% python3 -q
>>> import numpy as np
>>> import numpy.linalg as la
>>> np.set_printoptions(precision=2, suppress=True, linewidth=100)
>>> tidy = lambda a: np.round(a, 2) + 0
>>> feats = np.array([[3, 0, 3], [0, 2, 2], [0, 0, 0]])
>>> print(la.matrix_rank(feats, rtol=0.1))
2
>>> [round(float(x), 2) for x in la.svd(feats, compute_uv=False)[:3]]
[4.56, 2.28, 0.0]
>>> print(np.prod(np.diag(feats)), tidy(la.det(feats)))
0 0.0
>>> tidy(np.sort(la.eigvals(feats)))
array([0., 2., 3.])
>>> [int(la.matrix_rank(la.matrix_power(feats, p))) for p in range(1, 4)]
[2, 2, 2]
>>> try:
...     la.inv(feats)
... except la.LinAlgError as e:
...     print(repr(e))
... 
LinAlgError('Singular matrix')
>>> feats @ feats
array([[9, 0, 9],
       [0, 4, 4],
       [0, 0, 0]])
>>> np.diff(feats, axis=0)
array([[-3,  2, -1],
       [ 0, -2, -2]])
>>> tidy(la.svd(feats, compute_uv=False))
array([4.56, 2.28, 0.  ])
>>> tidy(np.trace(la.pinv(feats) @ feats))
np.float64(2.0)
>>> np.abs(np.diag(la.qr(feats)[1])) > 1e-9
array([ True,  True, False])
>>> X = np.array([[-1, 3, 2, -1], [-3, 4, -2, -5], [-3, 0, -2, 3], [-3, 4, -2, -5]])
>>> U, sv, vt = la.svd(X)
>>> vecs = vt[:(sv > 1e-8).sum()]
>>> rng = np.random.default_rng(11)
>>> x0 = X[1] + -3 * X[3] + rng.integers(2) * np.eye(4)[0]
>>> x0
array([ 6., -8.,  4., 10.])
>>> print(tidy(np.diag(vecs.T @ vecs)))
[0.64 0.64 0.8  0.91]
>>> la.matrix_rank(np.vstack([X, x0]))
np.int64(3)
>>> np.allclose(vecs.T @ vecs @ x0, x0)
True
>>> U, sv, vt = la.svd(X)
>>> tidy(sv)
array([10.65,  4.76,  2.99,  0.  ])
>>> A2 = U[:, :3] @ np.diag(sv[:3]) @ vt[:3]
>>> tidy(A2)
array([[-1.,  3.,  2., -1.],
       [-3.,  4., -2., -5.],
       [-3.,  0., -2.,  3.],
       [-3.,  4., -2., -5.]])
>>> tidy(la.norm(X - A2, 2)), tidy(sv[3])
(np.float64(0.0), np.float64(0.0))
>>> np.unique(X.round(6), axis=0).shape
(3, 4)
>>> print(np.allclose(X[:-1].T @ la.lstsq(X[:-1].T, X[-1])[0], X[-1]))
True
>>> J = np.load("a.npy")
>>> J
array([[ 0.8 , -0.1 , -0.4 ,  1.8 ],
       [ 1.8 ,  0.2 ,  1.3 , -0.5 ],
       [ 0.99, -0.21, -0.47,  1.89],
       [ 0.7 , -0.7 , -1.1 ,  1.2 ]])
>>> Q, vecs = la.qr(J[:, :3])[0], la.qr(J[:, 3:])[0]
>>> sv = la.svd(Q.T @ vecs, compute_uv=False)
>>> tidy(la.norm(Q @ Q.T - vecs @ vecs.T, 2))
np.float64(1.0)
>>> tidy(sv)
array([1.])
>>> f, r1 = J[2], J[1]
>>> tidy(f @ f)
np.float64(4.82)
>>> pr = (f @ r1) / (f @ f) * f
>>> tidy(pr)
array([ 0.04, -0.01, -0.02,  0.07])
>>> tidy(la.norm(f + r1) ** 2 + la.norm(f - r1) ** 2)
np.float64(20.07)
>>> f = np.array([-1, 0, 2])
>>> tidy(np.array([np.convolve(row, f, "same") for row in J]))
array([[ 0.1 ,  2.  , -2.  , -0.8 ],
       [-0.2 ,  2.3 ,  0.9 ,  2.6 ],
       [ 0.21,  2.45, -2.31, -0.94],
       [ 0.7 ,  2.5 , -2.6 , -2.2 ]])
>>> f = np.array([3, 3, 2])
>>> arr = np.outer(rng.normal(size=11), f) + 0.02 * rng.normal(size=(11, 3))
>>> tidy(arr)
array([[ 4.09,  4.08,  2.71],
       [ 3.68,  3.69,  2.45],
       [-1.53, -1.52, -1.04],
       [-0.92, -0.89, -0.61],
       [-1.62, -1.6 , -1.06],
       [ 1.69,  1.68,  1.14],
       [-0.15, -0.17, -0.13],
       [ 2.25,  2.26,  1.49],
       [-5.53, -5.52, -3.7 ],
       [ 4.68,  4.71,  3.14],
       [-0.27, -0.31, -0.21]])
>>> la.cond(arr) > 100
np.True_
>>> tidy(la.norm(arr, 2) / la.norm(arr))
np.float64(1.0)
>>> print(la.matrix_rank(arr, rtol=0.1))
1
>>> [round(float(x), 2) for x in la.svd(arr, compute_uv=False)[:3]]
[15.37, 0.06, 0.04]
>>> print(round(np.log10(la.cond(arr))))
3
